$ python3 -q
>>> import numpy as np
>>> np.set_printoptions(suppress=True, linewidth=200)
>>> rd = lambda a: np.round(a, 2) + 0
>>> rng = np.random.default_rng(61874)
>>> F = (rng.random((3, 3)) < 0.3) + np.eye(3)
>>> F /= F.sum(axis=1, keepdims=True)
>>> rd(F)
array([[1.  , 0.  , 0.  ],
       [0.  , 0.67, 0.33],
       [0.  , 0.  , 1.  ]])
>>> # 2 blocks once reordered
>>> rd(np.linalg.matrix_power(F, 2))
array([[1.  , 0.  , 0.  ],
       [0.  , 0.44, 0.56],
       [0.  , 0.  , 1.  ]])
>>> F.sum(axis=1)
array([1., 1., 1.])
>>> rd(np.linalg.matrix_power(F, 100))
array([[1., 0., 0.],
       [0., 0., 1.],
       [0., 0., 1.]])
>>> pr = np.eye(3)[1]
>>> for _ in range(6):
...     pr = pr @ F
...     print(pr.round(2))
... 
[0.   0.67 0.33]
[0.   0.44 0.56]
[0.  0.3 0.7]
[0.  0.2 0.8]
[0.   0.13 0.87]
[0.   0.09 0.91]
>>> def softmax(z):
...     e = np.exp(z - z.max(axis=-1, keepdims=True))
...     return e / e.sum(axis=-1, keepdims=True)
... 
>>> rd(softmax(10 * F[0]))
array([1., 0., 0.])
>>> softmax(F).sum(axis=1)
array([1., 1., 1.])
>>> att = F @ F.T / np.sqrt(3)
>>> softmax(att).round(6).argmax(axis=1)
array([0, 1, 2])
>>> rd(softmax(att + np.triu(np.full(att.shape, -np.inf), 1)))
array([[1.  , 0.  , 0.  ],
       [0.42, 0.58, 0.  ],
       [0.25, 0.3 , 0.45]])
>>> K = np.loadtxt("layer7.csv", delimiter=",")
>>> K
array([[0., 3., 6., 4.],
       [3., 0., 2., 6.],
       [6., 2., 6., 4.],
       [4., 6., 4., 0.]])
>>> # equal to its transpose
>>> O = K.astype(float).copy()
>>> for j in range(4):
...     O[:, j] -= O[:, :j] @ (O[:, :j].T @ O[:, j])
...     O[:, j] /= np.linalg.norm(O[:, j])
... 
>>> rd(O.T @ K)
array([[ 7.81,  4.61,  7.43,  5.38],
       [ 0.  ,  5.27,  3.75, -0.91],
       [ 0.  ,  0.  ,  4.77,  4.92],
       [ 0.  ,  0.  ,  0.  ,  3.75]])
>>> u = np.array([0, 5, 3, 2])
>>> Y = K + np.outer(u, np.eye(4)[0])
>>> np.linalg.matrix_rank(Y - K)
np.int64(1)
>>> rd(np.linalg.det(Y) / np.linalg.det(K)), rd(1 + np.linalg.solve(K, u)[0])
(np.float64(1.58), np.float64(1.58))
>>> hat = np.triu(np.array([[1, 3, 0, 3], [1, 1, 3, 1], [1, 0, 1, 0], [1, 2, 1, 3]]), 1) + np.eye(4)
>>> Y = hat @ K @ np.linalg.inv(hat)
>>> rd(np.linalg.det(Y))
np.float64(736.0)
>>> np.linalg.matrix_rank(Y)
np.int64(4)
>>> Y
array([[ 21., -42., 150.,   1.],
       [ 25., -63., 213.,   6.],
       [  6., -16.,  54.,   2.],
       [  4.,  -6.,  22.,  -6.]])
>>> np.trace(Y), np.trace(K)
(np.float64(6.0), np.float64(6.0))
>>> np.argsort(-np.linalg.norm(Y, axis=0).round(6), kind="stable")[:3]
array([2, 1, 0])
>>> rd(np.linalg.norm(Y, 2) / np.linalg.norm(Y))
np.float64(1.0)
>>> [round(float(x), 2) for x in np.linalg.svd(Y, compute_uv=False)[:3]]
[280.05, 7.53, 2.52]
>>> vals, evecs = np.linalg.eig(K)
>>> rd(vals)
array([14.49,  1.94, -4.23, -6.19])
>>> rd(np.sort(np.linalg.eigvals(np.linalg.inv(K))))
array([-0.24, -0.16,  0.07,  0.52])
>>> X = np.array([[-1, 0, 4], [2, 3, 7], [-1, 0, 4]])
>>> X
array([[-1,  0,  4],
       [ 2,  3,  7],
       [-1,  0,  4]])
>>> # row 2 repeats row 0
>>> left, sig, VT = np.linalg.svd(X)
>>> evecs = VT[:(sig > 1e-8).sum()]
>>> vec = X[0] + 4 * X[2] + rng.integers(2) * np.eye(3)[2]
>>> vec
array([-5.,  0., 20.])
>>> np.allclose(evecs.T @ evecs @ vec, vec)
True
>>> rd(np.diag(evecs.T @ evecs))
array([0.62, 0.4 , 0.98])
>>> rd(evecs.T @ evecs)
array([[ 0.62,  0.48, -0.1 ],
       [ 0.48,  0.4 ,  0.12],
       [-0.1 ,  0.12,  0.98]])
>>> Y = F + rng.integers(-2, 3, (3, 2)) @ rng.integers(-2, 3, (2, 3))
>>> rd(Y)
array([[ 5.  , -4.  , -4.  ],
       [-3.  ,  0.67,  0.33],
       [-1.  , -2.  , -1.  ]])
>>> np.linalg.matrix_rank(Y - F, tol=1e-8)
np.int64(2)
>>> np.abs(Y - F).sum(axis=1)
array([12.,  3.,  5.])
>>> np.allclose(X[:-1].T @ np.linalg.lstsq(X[:-1].T, X[-1])[0], X[-1])
True
>>> np.unique(X.round(6), axis=0).shape
(2, 3)
>>> np.linalg.lstsq(X[:-1].T, X[-1])[2]
np.int32(2)
>>> rd(X @ np.linalg.pinv(X) @ X)
array([[-1.,  0.,  4.],
       [ 2.,  3.,  7.],
       [-1.,  0.,  4.]])
>>> left, sig, VT = np.linalg.svd(X)
>>> rd(sig)
array([9.35, 2.94, 0.  ])
>>> Y = left[:, :2] @ np.diag(sig[:2]) @ VT[:2]
>>> rd(np.linalg.norm(X - Y, 2)), rd(sig[2])
(np.float64(0.0), np.float64(0.0))
>>> rd(np.abs(X - Y).max())
np.float64(0.0)
>>> np.linalg.matrix_rank(X, rtol=0.05)
np.int64(2)
>>> Y = np.array([[-3, 1], [-2, -3], [-2, -2], [-3, -3]])
>>> cent = np.array([[1, 5, 2, 4], [1, 4, 3, 2]])
>>> J = Y @ cent + 0.1 * rng.normal(size=(4, 4))
>>> rd(J)
array([[ -1.99, -11.01,  -2.92, -10.15],
       [ -4.96, -22.  , -13.05, -13.93],
       [ -4.05, -17.97,  -9.9 , -12.2 ],
       [ -6.03, -26.88, -14.79, -17.96]])
>>> vec = np.array([-8, 4, 1, 6])
>>> h = np.maximum(J @ vec, 0)
>>> J * (h > 1e-9)[:, None]
array([[-0., -0., -0., -0.],
       [-0., -0., -0., -0.],
       [-0., -0., -0., -0.],
       [-0., -0., -0., -0.]])
>>> np.flatnonzero(h > 1e-9)
array([], dtype=int64)
>>> np.tanh(J @ vec)
array([-1., -1., -1., -1.])
>>> h
array([0., 0., 0., 0.])
>>> Y = J / np.linalg.norm(J, axis=1, keepdims=True)
>>> C2 = Y @ Y.T
>>> np.argwhere(np.triu(np.abs(C2) > 0.95, 1))
array([[0, 2],
       [0, 3],
       [1, 2],
       [1, 3],
       [2, 3]])
>>> rd(C2)
array([[1.  , 0.95, 0.96, 0.96],
       [0.95, 1.  , 1.  , 1.  ],
       [0.96, 1.  , 1.  , 1.  ],
       [0.96, 1.  , 1.  , 1.  ]])
>>> rd(C2[1])
array([0.95, 1.  , 1.  , 1.  ])
>>> (np.abs(C2) > 0.9).astype(int)
array([[1, 1, 1, 1],
       [1, 1, 1, 1],
       [1, 1, 1, 1],
       [1, 1, 1, 1]])
>>> rd(np.linalg.norm(Y, axis=1))
array([1., 1., 1., 1.])
>>> C2 = F.T @ F
>>> rd(C2)
array([[1.  , 0.  , 0.  ],
       [0.  , 0.44, 0.22],
       [0.  , 0.22, 1.11]])
>>> rd(np.linalg.eigvalsh(C2)[::-1])
array([1.18, 1.  , 0.38])
>>> left, sig, VT = np.linalg.svd(J)
>>> np.argmax(sig[:-1] / (sig[1:] + 1e-6)) + 1
np.int64(2)
>>> rd(sig)
array([54.56,  4.37,  0.1 ,  0.09])
>>> Y = left[:, :2] @ np.diag(sig[:2]) @ VT[:2]
>>> rd(np.linalg.norm(J - Y, 2)), rd(sig[2])
(np.float64(0.1), np.float64(0.1))
>>> rd(Y)
array([[ -2.01, -11.01,  -2.92, -10.15],
       [ -5.03, -21.99, -13.04, -13.93],
       [ -4.01, -18.03,  -9.87, -12.15],
       [ -5.99, -26.85, -14.82, -17.99]])
>>> rd(np.abs(J - Y).max())
np.float64(0.07)
>>> np.linalg.matrix_rank(Y)
np.int64(2)
>>> th = np.sort(rng.uniform(-2, 2, 18))
>>> E = np.c_[th, th ** 2, th ** 3] @ np.array([[2, -4, -4], [3, -2, -2], [-1, -2, 4]])
>>> rd(E)
array([[ 10.23,  10.89, -18.73],
       [  7.98,   8.97, -13.82],
       [  4.01,   5.67,  -5.68],
       [  0.73,   2.84,   0.02],
       [  0.22,   2.28,   0.68],
       [ -0.15,   1.7 ,   1.01],
       [ -0.23,   1.49,   1.03],
       [ -0.25,   1.42,   1.03],
       [ -0.26,   1.41,   1.02],
       [ -0.26,   1.4 ,   1.02],
       [ -0.28,   1.29,   1.  ],
       [ -0.06,   0.12,   0.12],
       [  0.74,  -1.26,  -1.14],
       [  1.04,  -1.76,  -1.49],
       [  1.45,  -2.44,  -1.87],
       [  4.54,  -9.6 ,  -1.45],
       [  7.01, -21.27,   6.12],
       [  7.33, -23.85,   8.32]])
>>> Xs = E - E.mean(axis=0)
>>> left, sig, VT = np.linalg.svd(Xs, full_matrices=False)
>>> np.linalg.matrix_rank(Xs)
np.int64(3)
>>> rd(sig ** 2 / (sig ** 2).sum())
array([0.8 , 0.2 , 0.01])
>>> np.abs(left[:, 0]).argmax()
np.int64(17)
>>> rd(np.abs(VT[-1]))
array([0.74, 0.35, 0.57])
>>> rd((sig ** 2).sum() ** 2 / (sig ** 4).sum())
np.float64(1.49)
>>> vec = np.array([2, 1, 2])
>>> rhs = E @ vec
>>> rd(np.linalg.lstsq(E, rhs)[0])
array([2., 1., 2.])
>>> rd(np.linalg.solve(E.T @ E, E.T @ rhs))
array([2., 1., 2.])
>>> rd(np.linalg.pinv(E) @ E)
array([[1., 0., 0.],
       [0., 1., 0.],
       [0., 0., 1.]])
>>> rhs = rhs + 0.02 * rng.normal(size=18)
>>> rd(rhs)
array([-6.1 , -2.73,  2.31,  4.31,  4.1 ,  3.37,  3.09,  2.95,  2.9 ,  2.96,  2.71,  0.25, -2.07, -2.68, -3.26, -3.43,  5.04,  7.44])
>>> c, *_ = np.linalg.lstsq(E, rhs)
>>> rd(E.T @ (rhs - E @ c))
array([0., 0., 0.])
>>> c.round()
array([2., 1., 2.])
>>> [round(float(np.linalg.norm(np.linalg.solve(E.T @ E + lam * np.eye(3), E.T @ rhs))), 2) for lam in (0, 1, 10, 100)]
[2.99, 2.85, 1.97, 0.52]
>>> rd(np.linalg.norm(rhs - E @ c))
np.float64(0.1)
>>> rd(c)
array([2., 1., 2.])
>>> z = E[:, 1] > np.median(E[:, 1])
>>> u = E[z].mean(axis=0) - E[~z].mean(axis=0)
>>> np.argsort(-np.abs(u).round(6), kind="stable")
array([1, 2, 0])
